% ipython --no-banner

In [1]: import numpy as np

In [2]: import numpy.linalg as la

In [3]: np.set_printoptions(precision=3, suppress=True, linewidth=160, sign=" ")

In [4]: arr = np.load("dump.npy")

In [5]: arr
Out[5]: 
array([[-3,  1,  0,  7, -1,  6,  7,  4, -5],
       [-5, -3,  1,  0,  7, -1,  6,  7,  4],
       [ 4, -5, -3,  1,  0,  7, -1,  6,  7],
       [ 7,  4, -5, -3,  1,  0,  7, -1,  6],
       [ 6,  7,  4, -5, -3,  1,  0,  7, -1],
       [-1,  6,  7,  4, -5, -3,  1,  0,  7],
       [ 7, -1,  6,  7,  4, -5, -3,  1,  0],
       [ 0,  7, -1,  6,  7,  4, -5, -3,  1],
       [ 1,  0,  7, -1,  6,  7,  4, -5, -3]])

In [6]: x = np.array([-5, 3, 3, 2, 1, 3, -3, 0, -3])

In [7]: target = arr @ x

In [8]: target
Out[8]: array([ 43,  -7, -39, -82,  -4,  14,  -8,  61,  38])

In [9]: np.round(la.solve(arr, target), 3) + 0
Out[9]: array([-5.,  3.,  3.,  2.,  1.,  3., -3.,  0., -3.])

In [10]: np.round(la.solve(arr.T, arr[6]), 3) + 0
Out[10]: array([ 0.,  0.,  0.,  0.,  0.,  0.,  1.,  0.,  0.])

In [11]: np.round(la.solve(arr, -1 * target), 3) + 0
Out[11]: array([ 5., -3., -3., -2., -1., -3.,  3.,  0.,  3.])

In [12]: np.fft.fft(arr[0])
Out[12]: array([ 16.    +0.j   , -17.068 +2.477j, -10.623 -9.04j ,   8.5   -2.598j,  -2.309-11.517j,  -2.309+11.517j,   8.5   +2.598j, -10.623 +9.04j , -17.068 -2.477j])

In [13]: np.sort(np.abs(np.fft.fft(arr[0]))), np.sort(la.svd(arr, compute_uv=False))
Out[13]: 
(array([  8.888,   8.888,  11.746,  11.746,  13.949,  13.949,  16.   ,  17.247,  17.247]),
 array([  8.888,   8.888,  11.746,  11.746,  13.949,  13.949,  16.   ,  17.247,  17.247]))

In [14]: x = np.array([2, 2, 1, 2, 1, 2, 1, 1, 0])

In [15]: arr * x
Out[15]: 
array([[ -6,   2,   0,  14,  -1,  12,   7,   4,   0],
       [-10,  -6,   1,   0,   7,  -2,   6,   7,   0],
       [  8, -10,  -3,   2,   0,  14,  -1,   6,   0],
       [ 14,   8,  -5,  -6,   1,   0,   7,  -1,   0],
       [ 12,  14,   4, -10,  -3,   2,   0,   7,   0],
       [ -2,  12,   7,   8,  -5,  -6,   1,   0,   0],
       [ 14,  -2,   6,  14,   4, -10,  -3,   1,   0],
       [  0,  14,  -1,  12,   7,   8,  -5,  -3,   0],
       [  2,   0,   7,  -2,   6,  14,   4,  -5,   0]])

In [16]: np.einsum("ij,j->i", arr, x)
Out[16]: array([ 32,   3,  16,  18,  26,  15,  24,  32,  26])

In [17]: la.norm(arr @ x) <= la.norm(arr, 2) * la.norm(x) + 1e-9
Out[17]: np.True_

In [18]: arr @ x
Out[18]: array([ 32,   3,  16,  18,  26,  15,  24,  32,  26])

In [19]: np.sign((arr @ x).round(6))
Out[19]: array([ 1,  1,  1,  1,  1,  1,  1,  1,  1])

In [20]: x = np.array([1, 1, -1, -1, -2, 0, 1, -2, -1])

In [21]: target = arr @ x

In [22]: coef, lr = np.zeros(9), 1 / la.norm(arr, 2) ** 2

In [23]: for i in range(4):
    ...:     coef -= lr * arr.T @ (arr @ coef - target)
    ...:     if i % 1 == 0: print(i, round(la.norm(arr @ coef - target), 3))
    ...: 
0 18.178
1 9.717
2 6.351
3 4.494

In [24]: round(float(la.cond(arr)), 3)
Out[24]: 1.94

In [25]: coef
Out[25]: array([ 0.797,  1.114, -0.908, -1.227, -1.823,  0.049,  0.752, -1.806, -0.946])
